% python3 -q
>>> import numpy as np
>>> np.set_printoptions(precision=2, suppress=True, linewidth=160, floatmode="fixed")
>>> def tidy(a):
...     return np.round(a, 2) + 0
... 
>>> F = np.load("sample11.npy")
>>> F
array([[0, 1, 1, 2, 1],
       [0, 0, 3, 0, 5],
       [0, 0, 0, 4, 5],
       [0, 0, 0, 0, 1],
       [0, 0, 0, 0, 0]])
>>> np.abs(F).max()
np.int64(5)
>>> F[:, 5]
Traceback (most recent call last):
  File "<python-input-6>", line 1, in <module>
    F[:, 5]
    ~^^^^^^
IndexError: index 5 is out of bounds for axis 1 with size 5
>>> F.mean(axis=0)
array([0.00, 0.20, 0.80, 1.20, 2.40])
>>> np.linalg.matrix_rank(F)
np.int64(4)
>>> tidy(np.linalg.svd(F, compute_uv=False))
array([8.20, 3.59, 1.65, 0.25, 0.00])
>>> [round(float(x), 2) for x in np.linalg.svd(F, compute_uv=False)[:3]]
[8.2, 3.59, 1.65]
>>> np.linalg.matrix_rank(F, rtol=0.1)
np.int64(3)
>>> m1 = np.loadtxt("x.csv", delimiter=",")
>>> m1
array([[10.00, -1.00,  1.00, -2.00, -1.00,  3.00,  3.00,  2.00,  1.00,  1.00,  0.00, -1.00,  0.00,  2.00, -3.00],
       [ 0.00,  4.00, -2.00, -1.00,  1.00, -2.00, -3.00,  0.00, -1.00,  3.00,  0.00,  1.00,  3.00, -2.00, -1.00],
       [-1.00, -3.00,  9.00,  1.00,  2.00, -1.00,  2.00, -3.00, -2.00, -2.00, -3.00,  1.00, -2.00,  0.00, -2.00],
       [ 2.00,  2.00, -2.00,  3.00, -1.00,  3.00,  3.00,  0.00, -3.00, -3.00, -2.00, -3.00,  0.00, -1.00,  1.00],
       [-2.00,  3.00, -3.00,  3.00,  6.00, -2.00,  3.00, -1.00,  3.00, -2.00,  2.00, -2.00, -2.00, -1.00, -2.00],
       [ 2.00, -1.00,  3.00, -2.00, -3.00, -2.00,  1.00,  1.00, -2.00,  0.00, -1.00, -1.00,  3.00, -3.00, -2.00],
       [ 1.00,  0.00,  2.00,  0.00,  1.00, -3.00, 11.00, -1.00,  0.00,  1.00,  3.00,  2.00, -3.00,  2.00, -3.00],
       [ 3.00, -3.00, -3.00, -1.00, -1.00, -1.00, -3.00, 13.00,  2.00,  0.00,  2.00,  3.00,  1.00,  3.00, -3.00],
       [ 3.00, -3.00, -2.00, -2.00,  0.00,  1.00, -1.00,  1.00,  0.00,  0.00, -1.00, -1.00,  2.00,  2.00, -3.00],
       [-3.00, -3.00, -3.00,  3.00,  0.00,  2.00,  2.00,  1.00,  2.00,  4.00, -2.00, -1.00,  0.00,  0.00,  1.00],
       [ 0.00,  3.00,  1.00,  1.00, -1.00,  3.00,  3.00, -2.00, -3.00,  2.00, 12.00, -1.00,  3.00,  0.00,  2.00],
       [ 3.00,  3.00, -2.00,  2.00,  2.00, -2.00,  0.00,  1.00,  0.00, -1.00, -3.00, 11.00,  2.00,  0.00,  2.00],
       [-1.00, -1.00,  2.00,  2.00, -3.00, -2.00, -1.00, -3.00,  2.00, -2.00,  0.00,  0.00,  3.00,  0.00,  3.00],
       [-1.00, -3.00,  1.00,  1.00, -2.00,  1.00,  2.00,  0.00,  2.00,  3.00, -2.00, -2.00,  0.00, 10.00,  2.00],
       [ 3.00, -3.00,  3.00, -1.00,  2.00,  2.00,  3.00,  0.00,  0.00, -2.00,  1.00,  3.00, -3.00,  3.00,  7.00]])
>>> tidy(np.sort(np.abs(np.linalg.eigvals(m1))))
array([ 2.74,  2.74,  3.29,  4.49,  6.50,  6.50,  7.25,  7.25,  9.36,  9.36, 12.06, 12.06, 12.91, 12.91, 16.24])
>>> np.trace(m1)
np.float64(101.0)
>>> tidy(np.abs(np.linalg.eigvals(m1)).max())
np.float64(16.24)
>>> np.allclose(m1 @ m1.T, m1.T @ m1)
False
>>> out = m1[0, 0] * m1[1:] - np.outer(m1[1:, 0], m1[0])
>>> out
array([[  0.00,  40.00, -20.00, -10.00,  10.00, -20.00, -30.00,   0.00, -10.00,  30.00,   0.00,  10.00,  30.00, -20.00, -10.00],
       [  0.00, -31.00,  91.00,   8.00,  19.00,  -7.00,  23.00, -28.00, -19.00, -19.00, -30.00,   9.00, -20.00,   2.00, -23.00],
       [  0.00,  22.00, -22.00,  34.00,  -8.00,  24.00,  24.00,  -4.00, -32.00, -32.00, -20.00, -28.00,   0.00, -14.00,  16.00],
       [  0.00,  28.00, -28.00,  26.00,  58.00, -14.00,  36.00,  -6.00,  32.00, -18.00,  20.00, -22.00, -20.00,  -6.00, -26.00],
       [  0.00,  -8.00,  28.00, -16.00, -28.00, -26.00,   4.00,   6.00, -22.00,  -2.00, -10.00,  -8.00,  30.00, -34.00, -14.00],
       [  0.00,   1.00,  19.00,   2.00,  11.00, -33.00, 107.00, -12.00,  -1.00,   9.00,  30.00,  21.00, -30.00,  18.00, -27.00],
       [  0.00, -27.00, -33.00,  -4.00,  -7.00, -19.00, -39.00, 124.00,  17.00,  -3.00,  20.00,  33.00,  10.00,  24.00, -21.00],
       [  0.00, -27.00, -23.00, -14.00,   3.00,   1.00, -19.00,   4.00,  -3.00,  -3.00, -10.00,  -7.00,  20.00,  14.00, -21.00],
       [  0.00, -33.00, -27.00,  24.00,  -3.00,  29.00,  29.00,  16.00,  23.00,  43.00, -20.00, -13.00,   0.00,   6.00,   1.00],
       [  0.00,  30.00,  10.00,  10.00, -10.00,  30.00,  30.00, -20.00, -30.00,  20.00, 120.00, -10.00,  30.00,   0.00,  20.00],
       [  0.00,  33.00, -23.00,  26.00,  23.00, -29.00,  -9.00,   4.00,  -3.00, -13.00, -30.00, 113.00,  20.00,  -6.00,  29.00],
       [  0.00, -11.00,  21.00,  18.00, -31.00, -17.00,  -7.00, -28.00,  21.00, -19.00,   0.00,  -1.00,  30.00,   2.00,  27.00],
       [  0.00, -31.00,  11.00,   8.00, -21.00,  13.00,  23.00,   2.00,  21.00,  31.00, -20.00, -21.00,   0.00, 102.00,  17.00],
       [  0.00, -27.00,  27.00,  -4.00,  23.00,  11.00,  21.00,  -6.00,  -3.00, -23.00,  10.00,  33.00, -30.00,  24.00,  79.00]])
>>> np.linalg.matrix_rank(out), np.linalg.matrix_rank(m1)
(np.int64(14), np.int64(15))
>>> q, Rm = np.linalg.qr(m1)
>>> np.allclose(Rm.T @ Rm, m1.T @ m1)
True
>>> np.trace(q @ q.T)
np.float64(15.0)
>>> vec = np.array([-5, -2, 3, 4, 5, -4, 4, 1, -5, -5, 4, 0, -1, -2, 4])
>>> target = m1 @ vec
>>> c, lr = np.zeros(15), 1 / np.linalg.norm(m1, 2) ** 2
>>> for i in range(5):
...     c -= lr * m1.T @ (m1 @ c - target)
...     if i % 1 == 0: print(i, round(np.linalg.norm(m1 @ c - target), 2))
... 
0 72.69
1 55.01
2 44.01
3 36.33
4 30.69
>>> tidy(np.linalg.cond(m1))
np.float64(39.41)
>>> data = np.array([[4, 13, 8, 10, 2, 8, 5, 11],
...     [13, 16, 9, 8, 11, 0, 7, 11],
...     [8, 9, 0, 13, 9, 14, 13, 3],
...     [10, 8, 13, 16, 6, 10, 13, 13],
...     [2, 11, 9, 6, 16, 1, 14, 6],
...     [8, 0, 14, 10, 1, 16, 0, 6],
...     [5, 7, 13, 13, 14, 0, 4, 13],
...     [11, 11, 3, 13, 6, 6, 13, 2]])
>>> data
array([[ 4, 13,  8, 10,  2,  8,  5, 11],
       [13, 16,  9,  8, 11,  0,  7, 11],
       [ 8,  9,  0, 13,  9, 14, 13,  3],
       [10,  8, 13, 16,  6, 10, 13, 13],
       [ 2, 11,  9,  6, 16,  1, 14,  6],
       [ 8,  0, 14, 10,  1, 16,  0,  6],
       [ 5,  7, 13, 13, 14,  0,  4, 13],
       [11, 11,  3, 13,  6,  6, 13,  2]])
>>> vec = np.array([3, 3, 0, 1, 5, 0, 3, 3])
>>> target = data @ vec
>>> target
array([119, 204, 157, 178, 185,  57, 170, 154])
>>> tidy(np.linalg.solve(data.T, data[2]))
array([0.00, 0.00, 1.00, 0.00, 0.00, 0.00, 0.00, 0.00])
>>> tidy(np.linalg.solve(data, 5 * target))
array([15.00, 15.00,  0.00,  5.00, 25.00,  0.00, 15.00, 15.00])
